% ipython --no-banner

In [1]: import numpy as np

In [2]: from numpy import linalg as LA

In [3]: np.set_printoptions(suppress=True, linewidth=120)

In [4]: other = np.array([[2, 3], [0, 0], [1, 3]])

In [5]: M = np.block([[np.zeros((3, 3)), other], [other.T, np.zeros((2, 2))]])

In [6]: M
Out[6]: 
array([[0., 0., 0., 2., 3.],
       [0., 0., 0., 0., 0.],
       [0., 0., 0., 1., 3.],
       [2., 0., 1., 0., 0.],
       [3., 0., 3., 0., 0.]])

In [7]: evals, evecs = LA.eigh(M)

In [8]: x0 = np.array([1, 2, 2, -2, 2])

In [9]: np.round(evecs * np.abs(evals) @ evecs.T, 3) + 0
Out[9]: 
array([[2.971, 0.   , 2.043, 0.   , 0.   ],
       [0.   , 0.   , 0.   , 0.   , 0.   ],
       [2.043, 0.   , 2.414, 0.   , 0.   ],
       [0.   , 0.   , 0.   , 1.486, 1.671],
       [0.   , 0.   , 0.   , 1.671, 3.9  ]])

In [10]: np.abs(M).sum(axis=1).max(), round(float(np.abs(evals).max()), 3)
Out[10]: (np.float64(6.0), 4.754)

In [11]: round(float(LA.norm(M, "nuc")), 3)
Out[11]: 10.77

In [12]: round(LA.norm(M, 2), 3)
Out[12]: np.float64(4.754)

In [13]: round(LA.norm(M[4] - M[2]), 3)
Out[13]: np.float64(5.292)

In [14]: print(LA.norm(M, axis=1).argmax())
4

In [15]: M[4] @ M[2]
Out[15]: np.float64(0.0)

In [16]: round(LA.norm(M) ** 2 / LA.norm(M, 2) ** 2, 3)
Out[16]: np.float64(2.035)

In [17]: np.round(LA.norm(M, axis=1), 3)
Out[17]: array([3.606, 0.   , 3.162, 2.236, 4.243])

In [18]: X = np.array([[-1, 4, 0, 1], [-1, 5, -3, 2], [4, -2, 1, -4], [-3, 0, -2, -2]])

In [19]: X
Out[19]: 
array([[-1,  4,  0,  1],
       [-1,  5, -3,  2],
       [ 4, -2,  1, -4],
       [-3,  0, -2, -2]])

In [20]: Q, evecs = LA.qr(X[:, :2])[0], LA.qr(X[:, 2:])[0]

In [21]: s = LA.svd(Q.T @ evecs, compute_uv=False)

In [22]: np.round(np.degrees(np.arccos(s.clip(0, 1))), 3)
Out[22]: array([25.612, 82.318])

In [23]: r0 = np.array([1, 1])

In [24]: np.polyval(r0, X[1])
Out[24]: array([ 0,  6, -2,  3])

In [25]: print(np.round(LA.det(X), 3))
231.0

In [26]: np.trace(X)
Out[26]: np.int64(3)

In [27]: np.round(np.abs(LA.eigvals(X)).max(), 3)
Out[27]: np.float64(5.101)

In [28]: T = np.stack([X, -1 * X, X[::-1]])

In [29]: T.sum(axis=0)
Out[29]: 
array([[-3,  0, -2, -2],
       [ 4, -2,  1, -4],
       [-1,  5, -3,  2],
       [-1,  4,  0,  1]])

In [30]: (T @ X.T).shape
Out[30]: (3, 4, 4)

In [31]: K = np.loadtxt("data.csv", delimiter=",")

In [32]: K
Out[32]: 
array([[ 3.931,  5.761, 15.319,  0.   ],
       [ 3.917,  5.713, 15.185,  0.   ],
       [ 3.568,  4.581, 12.041,  0.   ],
       [ 3.464,  4.266, 11.192,  0.   ],
       [ 3.434,  4.179, 10.957,  0.   ],
       [ 2.852,  2.64 ,  6.964,  0.   ],
       [ 2.417,  1.712,  4.684,  0.   ],
       [ 2.408,  1.695,  4.644,  0.   ],
       [ 1.685,  0.578,  2.019,  0.   ],
       [ 1.387,  0.269,  1.296,  0.   ],
       [ 1.099,  0.054,  0.769,  0.   ],
       [ 0.883, -0.052,  0.476,  0.   ],
       [ 0.503, -0.125,  0.142,  0.   ],
       [ 0.475, -0.125,  0.126,  0.   ],
       [-0.244,  0.152,  0.028,  0.   ],
       [-0.518,  0.393,  0.117,  0.   ],
       [-0.863,  0.805,  0.292,  0.   ],
       [-0.94 ,  0.913,  0.338,  0.   ],
       [-1.031,  1.047,  0.394,  0.   ],
       [-1.157,  1.247,  0.476,  0.   ],
       [-1.287,  1.471,  0.562,  0.   ],
       [-1.341,  1.57 ,  0.598,  0.   ],
       [-1.733,  2.368,  0.851,  0.   ],
       [-2.591,  4.652,  1.182,  0.   ]])

In [33]: Uu, s, Vt = LA.svd(K)

In [34]: evecs = Vt[:(s > 1e-8).sum()]

In [35]: rng = np.random.default_rng(839618)

In [36]: x0 = K[19] + 3 * K[18] + rng.integers(2) * np.eye(4)[1]

In [37]: x0
Out[37]: array([-4.25 ,  4.388,  1.658,  0.   ])

In [38]: print(np.round(np.diag(evecs.T @ evecs), 3))
[1. 1. 1. 0.]

In [39]: np.round(LA.norm(x0 - evecs.T @ evecs @ x0), 3)
Out[39]: np.float64(0.0)

In [40]: print(np.round(evecs.T @ evecs, 3) + 0)
[[1. 0. 0. 0.]
 [0. 1. 0. 0.]
 [0. 0. 1. 0.]
 [0. 0. 0. 0.]]
